% python3 -q
>>> import numpy as np
>>> np.set_printoptions(precision=2, suppress=True, linewidth=120, legacy="1.25")
>>> arr = np.load("out6.npy")
>>> print(arr)
[[ -1.4   1.1   0.8   3.6  -0.2   2. ]
 [ -0.2  -1.9  -0.9  -1.1   0.7  -0.8]
 [-16.    4.   -4.    0.    0.  -10. ]
 [ -0.3   0.2   0.1   0.4  -0.6   0.9]
 [ -0.4  -0.7  -0.7   0.7  -0.3  -0.7]
 [ -1.9  -0.4  -0.7   1.2  -0.4   0.2]
 [  1.7   1.4   1.    1.6   0.   -1.2]
 [  1.5   0.1  -0.9   0.7  -1.3   2. ]
 [  1.   -0.8   1.    0.    0.2   1.4]
 [  0.4   0.7  -0.1   0.4  -0.4  -1.2]]
>>> print(arr.reshape(2, -1))
[[ -1.4   1.1   0.8   3.6  -0.2   2.   -0.2  -1.9  -0.9  -1.1   0.7  -0.8 -16.    4.   -4.    0.    0.  -10.   -0.3
    0.2   0.1   0.4  -0.6   0.9  -0.4  -0.7  -0.7   0.7  -0.3  -0.7]
 [ -1.9  -0.4  -0.7   1.2  -0.4   0.2   1.7   1.4   1.    1.6   0.   -1.2   1.5   0.1  -0.9   0.7  -1.3   2.    1.
   -0.8   1.    0.    0.2   1.4   0.4   0.7  -0.1   0.4  -0.4  -1.2]]
>>> print(arr.ravel(order="F"))
[ -1.4  -0.2 -16.   -0.3  -0.4  -1.9   1.7   1.5   1.    0.4   1.1  -1.9   4.    0.2  -0.7  -0.4   1.4   0.1  -0.8
   0.7   0.8  -0.9  -4.    0.1  -0.7  -0.7   1.   -0.9   1.   -0.1   3.6  -1.1   0.    0.4   0.7   1.2   1.6   0.7
   0.    0.4  -0.2   0.7   0.   -0.6  -0.3  -0.4   0.   -1.3   0.2  -0.4   2.   -0.8 -10.    0.9  -0.7   0.2  -1.2
   2.    1.4  -1.2]
>>> print(arr.reshape(-1, 2))
[[ -1.4   1.1]
 [  0.8   3.6]
 [ -0.2   2. ]
 [ -0.2  -1.9]
 [ -0.9  -1.1]
 [  0.7  -0.8]
 [-16.    4. ]
 [ -4.    0. ]
 [  0.  -10. ]
 [ -0.3   0.2]
 [  0.1   0.4]
 [ -0.6   0.9]
 [ -0.4  -0.7]
 [ -0.7   0.7]
 [ -0.3  -0.7]
 [ -1.9  -0.4]
 [ -0.7   1.2]
 [ -0.4   0.2]
 [  1.7   1.4]
 [  1.    1.6]
 [  0.   -1.2]
 [  1.5   0.1]
 [ -0.9   0.7]
 [ -1.3   2. ]
 [  1.   -0.8]
 [  1.    0. ]
 [  0.2   1.4]
 [  0.4   0.7]
 [ -0.1   0.4]
 [ -0.4  -1.2]]
>>> T = arr.reshape(10, 2, -1)
>>> print(np.swapaxes(T, 1, 2)[9])
[[ 0.4  0.4]
 [ 0.7 -0.4]
 [-0.1 -1.2]]
>>> print(T.transpose(1, 0, 2))
[[[ -1.4   1.1   0.8]
  [ -0.2  -1.9  -0.9]
  [-16.    4.   -4. ]
  [ -0.3   0.2   0.1]
  [ -0.4  -0.7  -0.7]
  [ -1.9  -0.4  -0.7]
  [  1.7   1.4   1. ]
  [  1.5   0.1  -0.9]
  [  1.   -0.8   1. ]
  [  0.4   0.7  -0.1]]

 [[  3.6  -0.2   2. ]
  [ -1.1   0.7  -0.8]
  [  0.    0.  -10. ]
  [  0.4  -0.6   0.9]
  [  0.7  -0.3  -0.7]
  [  1.2  -0.4   0.2]
  [  1.6   0.   -1.2]
  [  0.7  -1.3   2. ]
  [  0.    0.2   1.4]
  [  0.4  -0.4  -1.2]]]
>>> print(T[:, 0])
[[ -1.4   1.1   0.8]
 [ -0.2  -1.9  -0.9]
 [-16.    4.   -4. ]
 [ -0.3   0.2   0.1]
 [ -0.4  -0.7  -0.7]
 [ -1.9  -0.4  -0.7]
 [  1.7   1.4   1. ]
 [  1.5   0.1  -0.9]
 [  1.   -0.8   1. ]
 [  0.4   0.7  -0.1]]
>>> print(T.shape)
(10, 2, 3)
>>> proj = arr @ np.linalg.solve(arr.T @ arr, arr.T)
>>> print(np.diag(proj))
[0.9  0.65 0.98 0.36 0.51 0.37 0.71 0.78 0.45 0.29]
>>> print(np.round(np.linalg.eigvalsh(proj), 2) + 0)
[0. 0. 0. 0. 1. 1. 1. 1. 1. 1.]
>>> r0 = np.array([-1, 4, -3])
>>> print(np.correlate(arr[2], arr[0], "full"))
[-32.   11.2 -66.4   2.4 -28.8   3.6  -8.  -30.4  -8.  -11.   14. ]
>>> print(np.polyval(r0, arr[2]))
[-323.   -3.  -35.   -3.   -3. -143.]
>>> print(np.cross(arr[2, :3], arr[0, :3]))
[  7.6  18.4 -12. ]
>>> B = np.c_[arr[:, :2] @ np.array([[0, 3], [0, 0]]), np.array([5, 1, 3, 5, 4, 0, 4, 1, 3, 3])]
>>> print(B)
[[  0.   -4.2   5. ]
 [  0.   -0.6   1. ]
 [  0.  -48.    3. ]
 [  0.   -0.9   5. ]
 [  0.   -1.2   4. ]
 [  0.   -5.7   0. ]
 [  0.    5.1   4. ]
 [  0.    4.5   1. ]
 [  0.    3.    3. ]
 [  0.    1.2   3. ]]
>>> print(np.linalg.norm(np.linalg.qr(arr)[0].T @ B, axis=0) ** 2 / ((B ** 2).sum(axis=0) + 1e-12))
[0.  1.  0.7]
>>> print(np.round(np.linalg.norm(B - arr @ np.linalg.lstsq(arr, B)[0], axis=0), 2) + 0)
[0.   0.   5.77]
>>> print(np.linalg.lstsq(arr, B[:, 0])[0])
[0. 0. 0. 0. 0. 0.]
>>> print(np.linalg.matrix_rank(np.c_[arr, B]))
7
>>> A = np.load("case8.npy")
>>> print(A)
[[ -1   3   3   2   0   0   3  -1  -3  -3  -2   3  -2   1]
 [  0   4   2   4   3   3   6   0  -1  -6  -1   6  -5  -1]
 [ -3   2   3   7   5   6   9   0   2  -4  -1   6  -2   2]
 [ -4   4   3   6   8   4   9   3   3  -5   0   4  -3   2]
 [ -2   4   6   6   5   1  12   0   6  -2  -2   4  -5   1]
 [ -2   3   9   9   8  -1  11  -2   4  -4  -1   3  -7   2]
 [ -5   4  12   9  11   2  11  -5   6  -6  -1   0  -9   3]
 [ -6   2   9   8  12   1  11  -2   9  -4   0  -2  -8   6]
 [ -6   4   6  11  15   3   9  -5   6  -1   3  -3 -10   6]
 [ -4   4   6  12  16   1   8  -3   3  -2   1  -3 -13   3]
 [ -4   4   6   9  18  -2   6  -3   2   1   2  -4 -16   3]
 [ -3   4   7  10  16  -5   7  -6  -1   4   3  -6 -13   0]
 [ -3   2   4   8  15  -7   7  -9  -4   1   4  -6 -14  -2]
 [ -2   2   5   5  15  -4  10 -11  -7   3   2  -5 -16  -2]
 [ -5   3   8   6  14  -7  10 -10  -7   5  -1  -3 -18  -4]
 [ -8   1   8   8  13  -4  11 -11  -9   3   1   0 -17  -6]
 [ -7  -2   8  11  12  -2  11 -12  -7   1   0   1 -19  -6]]
>>> O, r_ = np.linalg.qr(A)
>>> print(np.allclose(r_.T @ r_, A.T @ A))
True
>>> print(round(abs(r_[0, 0]), 2), round(float(np.linalg.norm(A[:, 0])), 2))
17.97 17.97
>>> print(O.shape, r_.shape)
(17, 14) (14, 14)
